% python3 -q
>>> import numpy as np
>>> from numpy import linalg as LA
>>> np.set_printoptions(suppress=True, linewidth=120)
>>> r0 = np.array([-2, 1, -1, -2, -3])
>>> M = -1 * np.eye(5) + np.outer(r0, r0)
>>> print(M)
[[ 3. -2.  2.  4.  6.]
 [-2.  0. -1. -2. -3.]
 [ 2. -1.  0.  2.  3.]
 [ 4. -2.  2.  3.  6.]
 [ 6. -3.  3.  6.  8.]]
>>> rng = np.random.default_rng(902)
>>> idx = rng.permutation(5)
>>> print(idx)
[1 4 0 3 2]
>>> other = M[idx][:, idx]
>>> print(np.allclose(other, M))
False
>>> print(np.diag(other))
[0. 8. 3. 3. 0.]
>>> evals, vecs = LA.eigh(M)
>>> print(evals.sum(), np.trace(M))
14.0 14.0
>>> print(np.round(np.abs(vecs[:, -1]), 2))
[0.46 0.23 0.23 0.46 0.69]
>>> other = M[0, 0] * M[1:] - np.outer(M[1:, 0], M[0])
>>> print(other)
[[  0.  -4.   1.   2.   3.]
 [  0.   1.  -4.  -2.  -3.]
 [  0.   2.  -2.  -7.  -6.]
 [  0.   3.  -3.  -6. -12.]]
>>> print(np.flatnonzero(~other.round(6).any(axis=1)))
[]
>>> print(LA.matrix_rank(other), LA.matrix_rank(M))
4 5
>>> F = np.loadtxt("block15.csv", delimiter=",")
>>> print(F)
[[-10.36  24.44  21.45   0.87  14.87]
 [ -9.16  23.76  18.27   1.63  15.28]
 [-10.33  24.91  19.63  -2.4   16.34]
 [ -9.56  25.7   20.19  -0.69  14.49]
 [-10.3   25.81  20.14  -0.95  14.91]
 [ -9.86  23.98  19.22  -1.15  15.88]
 [ -9.51  24.48  20.45  -0.87  16.28]
 [ -6.89  24.53  19.79   1.69  14.77]
 [ -9.98  24.59  19.15  -0.36  14.49]
 [ -9.57  24.86  19.47   0.39  15.91]
 [ -7.45  25.12  20.44   0.98  13.69]
 [-10.21  24.87  20.8   -0.98  14.36]
 [ -8.55  24.34  20.21   1.15  15.48]
 [ -9.21  25.73  19.78   0.26  14.61]
 [-10.89  24.99  20.43  -1.04  14.14]
 [ -8.94  25.53  20.75  -1.55  13.35]
 [ -8.96  24.27  19.7    0.41  15.36]
 [ -9.19  26.57  18.49   1.61  14.68]
 [-10.32  25.36  18.83   1.38  14.38]
 [-10.33  24.29  17.97  -0.33  15.16]
 [ -9.99  26.19  21.23   2.9   13.88]
 [ -9.11  24.42  20.21   0.61  13.66]
 [-11.51  26.23  21.33   0.08  16.52]
 [-10.97  23.53  18.51  -0.87  14.14]
 [ -8.12  24.93  22.29  -2.84  14.86]
 [ -8.3   25.1   21.31   0.57  14.64]
 [-11.71  25.05  21.54  -0.1   16.85]
 [-10.06  24.48  20.96  -0.98  13.9 ]
 [ -9.94  24.29  21.73   2.34  15.14]
 [-10.36  24.54  19.19   0.39  16.12]
 [ -9.99  26.02  21.2   -0.4   15.2 ]
 [-11.72  25.01  18.84   1.12  16.79]
 [ -9.57  25.01  20.1   -0.28  13.64]
 [-10.77  23.55  19.87   0.43  14.68]
 [-10.34  25.42  19.09   0.59  17.65]
 [-10.05  26.83  19.92   0.27  14.82]
 [-10.24  25.35  18.38   0.88  13.84]
 [-10.04  27.07  19.33  -0.64  15.53]
 [-10.37  24.52  20.    -0.97  13.85]]
>>> W = np.array([[-1, 2, -3], [1, -3, 3], [3, -1, 2], [-1, 1, 0], [-3, 2, 3]])
>>> coef = np.array([1, 1, -8])
>>> act = np.maximum(F @ W + coef, 0)
>>> print((act > 0).astype(int))
[[1 0 1]
 [1 0 1]
 [1 0 1]
 [1 0 1]
 [1 0 1]
 [1 0 1]
 [1 0 1]
 [1 0 1]
 [1 0 1]
 [1 0 1]
 [1 0 1]
 [1 0 1]
 [1 0 1]
 [1 0 1]
 [1 0 1]
 [1 0 1]
 [1 0 1]
 [1 0 1]
 [1 0 1]
 [1 0 1]
 [1 0 1]
 [1 0 1]
 [1 0 1]
 [1 0 1]
 [1 0 1]
 [1 0 1]
 [1 0 1]
 [1 0 1]
 [1 0 1]
 [1 0 1]
 [1 0 1]
 [1 0 1]
 [1 0 1]
 [1 0 1]
 [1 0 1]
 [1 0 1]
 [1 0 1]
 [1 0 1]
 [1 0 1]]
>>> Z = np.array([[1, 0], [3, 0], [2, 2]])
>>> print(W @ Z)
[[-1 -6]
 [-2  6]
 [ 4  4]
 [ 2  0]
 [ 9  6]]
>>> dist = LA.norm(F[:, None] - F[None], axis=-1)
>>> print(LA.matrix_rank(dist ** 2))
7
>>> print(dist[21].round(6).argsort(kind="stable")[:4])
[21 32 13 16]
>>> print((dist + 1e9 * np.eye(39)).round(6).argmin(axis=1))
[28 16  5  4  3  6  5 10 38 29 25 27 16  3 11  3 12 18 36  8 28 32 26 19 15 10 22 11  0  9  4 34 21  8 31 37 18 35 14]
>>> print(dist.mean(axis=1).argmax())
24
>>> print(dist[:5, :5].round(2))
[[0.   3.57 4.05 2.53 2.63]
 [3.57 0.   4.68 3.69 3.97]
 [4.05 4.68 0.   2.81 2.28]
 [2.53 3.69 2.81 0.   0.9 ]
 [2.63 3.97 2.28 0.9  0.  ]]
>>> print(np.flatnonzero(dist[21] < dist.mean() / 2))
[21 32]
>>> proj = F @ LA.solve(F.T @ F, F.T)
>>> print(np.round(LA.eigvalsh(proj), 2) + 0)
[0. 0. 0. 0. 0. 0. 0. 0. 0. 0. 0. 0. 0. 0. 0. 0. 0. 0. 0. 0. 0. 0. 0. 0. 0. 0. 0. 0. 0. 0. 0. 0. 0. 0. 1. 1. 1. 1. 1.]
>>> print(np.allclose(proj @ proj, proj))
True
>>> Xc = F - F.mean(axis=0)
>>> left, sig, VT = LA.svd(Xc, full_matrices=False)
>>> print(np.round(VT[0] * np.sign(VT[0, np.abs(VT[0]).argmax()]), 2) + 0)
[ 0.38  0.   -0.21  0.87 -0.23]
>>> print(np.searchsorted(np.cumsum(sig ** 2) / (sig ** 2).sum(), 0.9) + 1)
5
>>> feats = np.array([[0.6, -0.4, -1.1, 1.1, -0.1, 0.2, -0.1, -0.6, -0.5, -0.3, 0.6, 0.0],
...     [-0.4, 0.3, 1.3, 0.2, 1.9, -0.5, 0.5, -0.2, -1.9, 0.1, 0.0, 0.0],
...     [0.7, 1.6, 1.1, 0.8, -0.9, -0.5, 0.9, -0.5, -0.5, 1.1, -1.7, -1.0],
...     [0.4, -0.1, 0.9, -0.1, -0.8, -0.2, 1.3, -0.2, 1.0, -0.3, 0.2, 1.7]])
>>> print(feats)
[[ 0.6 -0.4 -1.1  1.1 -0.1  0.2 -0.1 -0.6 -0.5 -0.3  0.6  0. ]
 [-0.4  0.3  1.3  0.2  1.9 -0.5  0.5 -0.2 -1.9  0.1  0.   0. ]
 [ 0.7  1.6  1.1  0.8 -0.9 -0.5  0.9 -0.5 -0.5  1.1 -1.7 -1. ]
 [ 0.4 -0.1  0.9 -0.1 -0.8 -0.2  1.3 -0.2  1.  -0.3  0.2  1.7]]
>>> print(np.round(feats.sum(axis=1), 2))
[-0.6  1.3  1.1  3.8]
>>> print(np.round(LA.svd(feats, compute_uv=False), 2))
[3.7  3.14 2.58 1.83]
>>> print(np.round(feats.mean(axis=0), 2))
[ 0.32  0.35  0.55  0.5   0.02 -0.25  0.65 -0.38 -0.48  0.15 -0.23  0.18]
>>> vec = np.array([0, 0, 4, 4, 1, 5, 2, 0, 4, 5, 2, 4])
>>> a = np.maximum(feats @ vec, 0)
>>> print(feats * (a > 1e-9)[:, None])
[[ 0.  -0.  -0.   0.  -0.   0.  -0.  -0.  -0.  -0.   0.   0. ]
 [-0.   0.   0.   0.   0.  -0.   0.  -0.  -0.   0.   0.   0. ]
 [ 0.7  1.6  1.1  0.8 -0.9 -0.5  0.9 -0.5 -0.5  1.1 -1.7 -1. ]
 [ 0.4 -0.1  0.9 -0.1 -0.8 -0.2  1.3 -0.2  1.  -0.3  0.2  1.7]]
>>> print(np.round(np.tanh(feats @ vec), 2))
[-0.92 -0.6   0.97  1.  ]
>>> gram = feats.T @ feats
>>> print(np.round(LA.eigvalsh(gram)[::-1], 2) + 0)
[13.72  9.86  6.66  3.36  0.    0.    0.    0.    0.    0.    0.    0.  ]
>>> print(LA.matrix_rank(gram))
4
>>> q = M.astype(float).copy()
>>> for j in range(5):
...     q[:, j] -= q[:, :j] @ (q[:, :j].T @ q[:, j])
...     q[:, j] /= LA.norm(q[:, j])
... 
>>> print(np.round(q.T @ q, 2) + 0)
[[1. 0. 0. 0. 0.]
 [0. 1. 0. 0. 0.]
 [0. 0. 1. 0. 0.]
 [0. 0. 0. 1. 0.]
 [0. 0. 0. 0. 1.]]
>>> print(np.round(q.T @ M, 2) + 0)
[[ 8.31 -4.09  4.09  8.19 12.28]
 [ 0.    1.12 -0.22 -0.44 -0.66]
 [ 0.    0.    1.09  0.36  0.54]
 [ 0.    0.    0.    1.29  0.77]
 [ 0.    0.    0.    0.    1.38]]
>>> K = np.load("test3.npy")
>>> print(K)
[[-2.    3.33 -4.33  4.    4.33  7.    1.67 -4.67  2.33 -0.67]
 [ 2.34  1.89 -2.89 -0.34  2.89  2.66  3.11 -1.77  0.89 -2.11]
 [ 4.41  1.2  -2.2  -2.41  2.2   0.59  3.8  -0.39  0.2  -2.8 ]
 [ 5.17  0.94 -1.94 -3.17  1.94 -0.17  4.06  0.11 -0.06 -3.06]
 [-5.27  4.42 -5.42  7.27  5.42 10.27  0.58 -6.85  3.42  0.42]
 [-1.25  3.08 -4.08  3.25  4.08  6.25  1.92 -4.17  2.08 -0.92]
 [ 3.54  1.49 -2.49 -1.54  2.49  1.46  3.51 -0.97  0.49 -2.51]
 [-2.71  3.57 -4.57  4.71  4.57  7.71  1.43 -5.14  2.57 -0.43]
 [ 6.16  0.61 -1.61 -4.16  1.61 -1.16  4.39  0.77 -0.39 -3.39]
 [ 6.54  0.49 -1.49 -4.54  1.49 -1.54  4.51  1.03 -0.51 -3.51]
 [ 2.97  1.68 -2.68 -0.97  2.68  2.03  3.32 -1.36  0.68 -2.32]
 [ 0.16  2.61 -3.61  1.84  3.61  4.84  2.39 -3.23  1.61 -1.39]
 [ 1.57  2.14 -3.14  0.43  3.14  3.43  2.86 -2.29  1.14 -1.86]
 [ 5.46  0.85 -1.85 -3.46  1.85 -0.46  4.15  0.31 -0.15 -3.15]
 [ 3.04  1.65 -2.65 -1.04  2.65  1.96  3.35 -1.31  0.65 -2.35]
 [ 1.52  2.16 -3.16  0.48  3.16  3.48  2.84 -2.32  1.16 -1.84]
 [ 0.38  2.54 -3.54  1.62  3.54  4.62  2.46 -3.08  1.54 -1.46]
 [-0.01  2.67 -3.67  2.01  3.67  5.01  2.33 -3.34  1.67 -1.33]
 [-0.85  2.95 -3.95  2.85  3.95  5.85  2.05 -3.9   1.95 -1.05]
 [ 7.75  0.08 -1.08 -5.75  1.08 -2.75  4.92  1.83 -0.92 -3.92]
 [ 2.72  1.76 -2.76 -0.72  2.76  2.28  3.24 -1.52  0.76 -2.24]
 [ 3.06  1.65 -2.65 -1.06  2.65  1.94  3.35 -1.29  0.65 -2.35]
 [ 3.12  1.63 -2.63 -1.12  2.63  1.88  3.37 -1.25  0.63 -2.37]
 [-2.4   3.47 -4.47  4.4   4.47  7.4   1.53 -4.93  2.47 -0.53]]
>>> # looks like rank 4
>>> idx = K[:, 4] > np.median(K[:, 4])
>>> r0 = K[idx].mean(axis=0) - K[~idx].mean(axis=0)
>>> print(r0.round(2))
[-5.2   1.73 -1.73  5.2   1.73  5.2  -1.73 -3.47  1.73  1.73]
>>> gram = np.cov(K, rowvar=False)
>>> print(np.argwhere(np.triu(np.abs(np.corrcoef(K.T)) > 0.8, 1)))
[[0 1]
 [0 2]
 [0 3]
 [0 4]
 [0 5]
 [0 6]
 [0 7]
 [0 8]
 [0 9]
 [1 2]
 [1 3]
 [1 4]
 [1 5]
 [1 6]
 [1 7]
 [1 8]
 [1 9]
 [2 3]
 [2 4]
 [2 5]
 [2 6]
 [2 7]
 [2 8]
 [2 9]
 [3 4]
 [3 5]
 [3 6]
 [3 7]
 [3 8]
 [3 9]
 [4 5]
 [4 6]
 [4 7]
 [4 8]
 [4 9]
 [5 6]
 [5 7]
 [5 8]
 [5 9]
 [6 7]
 [6 8]
 [6 9]
 [7 8]
 [7 9]
 [8 9]]
>>> print(np.round(np.median(K, axis=0), 2))
[ 2.53  1.82 -2.82 -0.53  2.82  2.47  3.18 -1.64  0.82 -2.17]
>>> print(np.round(np.polyfit(K[:, 8], K[:, 7], 1), 2) + 0)
[-2.  0.]
>>> print(round(np.corrcoef(K[:, 8], K[:, 7])[0, 1], 2))
-1.0
>>> print(np.round(np.corrcoef(K.T), 2))
[[ 1. -1.  1. -1. -1. -1.  1.  1. -1. -1.]
 [-1.  1. -1.  1.  1.  1. -1. -1.  1.  1.]
 [ 1. -1.  1. -1. -1. -1.  1.  1. -1. -1.]
 [-1.  1. -1.  1.  1.  1. -1. -1.  1.  1.]
 [-1.  1. -1.  1.  1.  1. -1. -1.  1.  1.]
 [-1.  1. -1.  1.  1.  1. -1. -1.  1.  1.]
 [ 1. -1.  1. -1. -1. -1.  1.  1. -1. -1.]
 [ 1. -1.  1. -1. -1. -1.  1.  1. -1. -1.]
 [-1.  1. -1.  1.  1.  1. -1. -1.  1.  1.]
 [-1.  1. -1.  1.  1.  1. -1. -1.  1.  1.]]
>>> print(round(float(LA.norm(K, 2) / LA.norm(K)), 2))
0.81
>>> print(LA.cond(K) > 100)
True
>>> print(LA.matrix_rank(K, rtol=0.1))
2
>>> dist = LA.norm(K[:, None] - K[None], axis=-1)
>>> print(dist.shape)
(24, 24)
>>> print(LA.matrix_rank(dist ** 2))
5
>>> print(np.flatnonzero(dist[1] < dist.mean() / 2))
[ 1  6 10 12 14 15 20 21 22]
>>> print(np.unravel_index(dist.round(6).argmax(), dist.shape))
(np.int64(4), np.int64(19))
>>> print(dist.mean(axis=1).argmax())
4
>>> print(dist[1].round(6).argsort(kind="stable")[:4])
[ 1 20 10 14]
>>> m1 = np.loadtxt("arr.csv", delimiter=",")
>>> print(m1)
[[-2.  0.  0.  0.  0.  0. -2.  0.  0.  0.  0.]
 [ 5.  0.  0.  0.  0.  5.  5.  0.  0.  0.  0.]
 [ 0.  0.  0. -5.  0. -2.  0.  0.  0.  0.  2.]
 [ 0.  0.  0.  0. -1.  5.  0. -4.  0.  0.  0.]
 [ 0.  0.  0.  5.  0.  0.  0.  0.  0.  4.  0.]
 [ 0.  5.  0.  0.  0.  0. -1. -3. -3.  0.  0.]
 [ 0.  0.  0.  0.  0.  0. -2. -3.  0.  0.  0.]
 [ 0.  0.  0.  0.  0.  0.  0.  0.  0.  1.  0.]
 [-1.  0.  0. -4.  4.  5.  0.  0.  0.  0.  0.]
 [ 0.  0.  0.  0.  0.  0.  5.  0.  4.  1.  0.]
 [ 0. -1. -4.  0.  2. -5.  0.  0. -4.  5.  0.]
 [ 0.  0.  0.  0.  1.  0. -3.  0.  0.  0.  4.]]
>>> Z = K[[23, 5]].astype(float)
>>> for _ in range(6):
...     idx = LA.norm(K[:, None] - Z, axis=-1).argmin(axis=1)
...     Z = np.array([K[idx == j].mean(axis=0) for j in range(2)])
... 
>>> print(idx)
[0 1 1 1 0 0 1 0 1 1 1 0 1 1 1 1 0 0 0 1 1 1 1 0]
>>> print(np.round(Z[1] - Z[0], 2))
[ 5.51 -1.83  1.83 -5.51 -1.83 -5.51  1.83  3.67 -1.83 -1.83]
>>> other = m1[0, 0] * m1[1:] - np.outer(m1[1:, 0], m1[0])
>>> print(other)
[[  0.  -0.  -0.  -0.  -0. -10.   0.  -0.  -0.  -0.  -0.]
 [  0.  -0.  -0.  10.  -0.   4.   0.  -0.  -0.  -0.  -4.]
 [  0.  -0.  -0.  -0.   2. -10.   0.   8.  -0.  -0.  -0.]
 [  0.  -0.  -0. -10.  -0.  -0.   0.  -0.  -0.  -8.  -0.]
 [  0. -10.  -0.  -0.  -0.  -0.   2.   6.   6.  -0.  -0.]
 [  0.  -0.  -0.  -0.  -0.  -0.   4.   6.  -0.  -0.  -0.]
 [  0.  -0.  -0.  -0.  -0.  -0.   0.  -0.  -0.  -2.  -0.]
 [  0.   0.   0.   8.  -8. -10.  -2.   0.   0.   0.   0.]
 [  0.  -0.  -0.  -0.  -0.  -0. -10.  -0.  -8.  -2.  -0.]
 [  0.   2.   8.  -0.  -4.  10.   0.  -0.   8. -10.  -0.]
 [  0.  -0.  -0.  -0.  -2.  -0.   6.  -0.  -0.  -0.  -8.]]
>>> print(LA.matrix_rank(other), LA.matrix_rank(m1))
10 11
>>> proj = m1 @ LA.solve(m1.T @ m1, m1.T)
>>> print(np.round(proj @ m1[:, 2], 2) + 0)
[ 0.  0.  0.  0.  0.  0.  0.  0.  0.  0. -4.  0.]
>>> print(np.round(LA.eigvalsh(proj), 2) + 0)
[0. 1. 1. 1. 1. 1. 1. 1. 1. 1. 1. 1.]
>>> print(np.round(np.diag(proj), 2))
[0.77 0.96 0.96 0.99 0.96 1.   0.98 0.39 1.   1.   1.   0.99]
>>> print(np.allclose(proj @ proj, proj))
True
>>> vec = np.array([7, 1, 0, 7, 7, 0, 8, 1, 2, 6, 3])
>>> target = m1 @ vec
>>> print(np.round(LA.pinv(m1) @ m1, 2) + 0)
[[1. 0. 0. 0. 0. 0. 0. 0. 0. 0. 0.]
 [0. 1. 0. 0. 0. 0. 0. 0. 0. 0. 0.]
 [0. 0. 1. 0. 0. 0. 0. 0. 0. 0. 0.]
 [0. 0. 0. 1. 0. 0. 0. 0. 0. 0. 0.]
 [0. 0. 0. 0. 1. 0. 0. 0. 0. 0. 0.]
 [0. 0. 0. 0. 0. 1. 0. 0. 0. 0. 0.]
 [0. 0. 0. 0. 0. 0. 1. 0. 0. 0. 0.]
 [0. 0. 0. 0. 0. 0. 0. 1. 0. 0. 0.]
 [0. 0. 0. 0. 0. 0. 0. 0. 1. 0. 0.]
 [0. 0. 0. 0. 0. 0. 0. 0. 0. 1. 0.]
 [0. 0. 0. 0. 0. 0. 0. 0. 0. 0. 1.]]
>>> print(np.round(LA.solve(m1.T @ m1, m1.T @ target), 2) + 0)
[7. 1. 0. 7. 7. 0. 8. 1. 2. 6. 3.]
>>> target = target + 0.1 * rng.normal(size=12)
>>> print(target.round(2))
[-29.92  75.02 -29.07 -11.13  58.68 -12.09 -19.08   6.01  -6.97  54.03  34.97  -5.04]
>>> coef, *_ = LA.lstsq(m1, target)
>>> print(coef.round(2))
[ 7.1   1.14 -0.35  6.95  6.92  0.05  7.85  1.12  2.2   5.98  2.9 ]
>>> print(round(float(LA.norm(target - m1 @ coef)), 2))
0.03
>>> print([round(float(LA.norm(LA.solve(m1.T @ m1 + lam * np.eye(11), m1.T @ target))), 2) for lam in (0, 1, 10, 100)])
[16.12, 15.33, 12.66, 6.11]
>>> print(np.round(m1.T @ (target - m1 @ coef), 2) + 0)
[0. 0. 0. 0. 0. 0. 0. 0. 0. 0. 0.]
>>> J = np.loadtxt("a.csv", delimiter=",")
>>> print(J)
[[-1.02 -2.    4.98  1.97  5.01  2.   -3.99]
 [-1.   -1.98  5.01  1.98  5.01  2.02 -4.02]
 [-0.99 -2.    5.01  1.99  5.02  2.02 -3.98]
 [-0.96 -1.98  4.98  2.02  5.    1.99 -3.98]
 [-1.01 -2.    4.98  2.02  4.95  2.   -4.  ]
 [-0.97 -1.99  4.98  2.02  4.97  2.02 -3.99]
 [-0.99 -2.    4.97  2.    4.96  2.   -4.  ]
 [-1.01 -2.    5.    1.98  4.97  2.03 -4.02]
 [-0.98 -2.01  5.03  1.99  5.    2.   -4.  ]
 [-1.03 -1.99  5.    2.01  5.    2.01 -4.01]
 [-0.98 -1.99  4.99  1.98  4.99  1.98 -3.97]
 [-1.02 -1.97  4.96  2.02  4.98  1.93 -4.01]
 [-0.97 -2.    4.99  2.03  5.    2.05 -3.99]
 [-0.97 -2.    4.98  2.01  4.97  2.   -3.98]
 [-0.98 -1.99  4.98  2.03  5.01  2.04 -3.99]
 [-1.02 -1.99  5.    2.05  5.    2.   -4.03]
 [-1.   -1.97  4.97  1.99  4.99  1.98 -4.02]
 [-1.02 -2.    4.98  2.    5.03  2.   -4.01]
 [-0.95 -2.    4.97  2.    5.01  2.03 -4.02]
 [-2.98  5.    1.99 -1.99  2.01  2.99  3.97]
 [-2.98  4.98  1.97 -1.99  1.99  3.01  3.99]
 [-3.03  5.01  2.   -2.03  2.    2.98  4.  ]
 [-3.03  5.    2.01 -2.02  2.01  2.98  4.  ]
 [-3.04  4.96  2.02 -2.03  2.01  2.99  4.02]
 [-2.99  5.01  1.99 -2.    1.97  3.01  4.  ]
 [-3.01  5.    1.98 -2.02  1.97  2.99  3.98]
 [-3.02  4.97  2.   -2.02  1.99  2.99  4.  ]
 [-2.98  4.98  1.99 -2.02  1.97  3.03  3.98]
 [-2.98  4.99  2.02 -2.03  1.97  3.02  3.99]
 [-3.    5.01  1.99 -2.02  1.99  2.98  4.01]
 [-3.04  5.04  1.98 -2.    2.01  3.    4.  ]
 [-3.01  5.03  2.03 -1.95  2.01  3.    3.94]
 [-3.01  5.01  2.02 -2.    2.01  2.98  4.01]
 [-2.99  5.02  1.99 -2.01  2.01  3.05  4.02]
 [-3.    5.01  2.   -2.02  2.02  2.98  4.  ]
 [-2.98  5.01  2.   -2.01  2.    3.02  3.97]
 [-3.04  5.01  1.97 -2.    1.99  3.    4.02]
 [-2.99  5.02  2.02 -2.    2.    3.01  4.04]]
>>> print(round(np.log10(LA.cond(F))))
2
>>> print(LA.cond(F) > 100)
False
>>> print([round(float(x), 2) for x in LA.svd(F, compute_uv=False)[:3]])
[229.26, 7.64, 7.51]
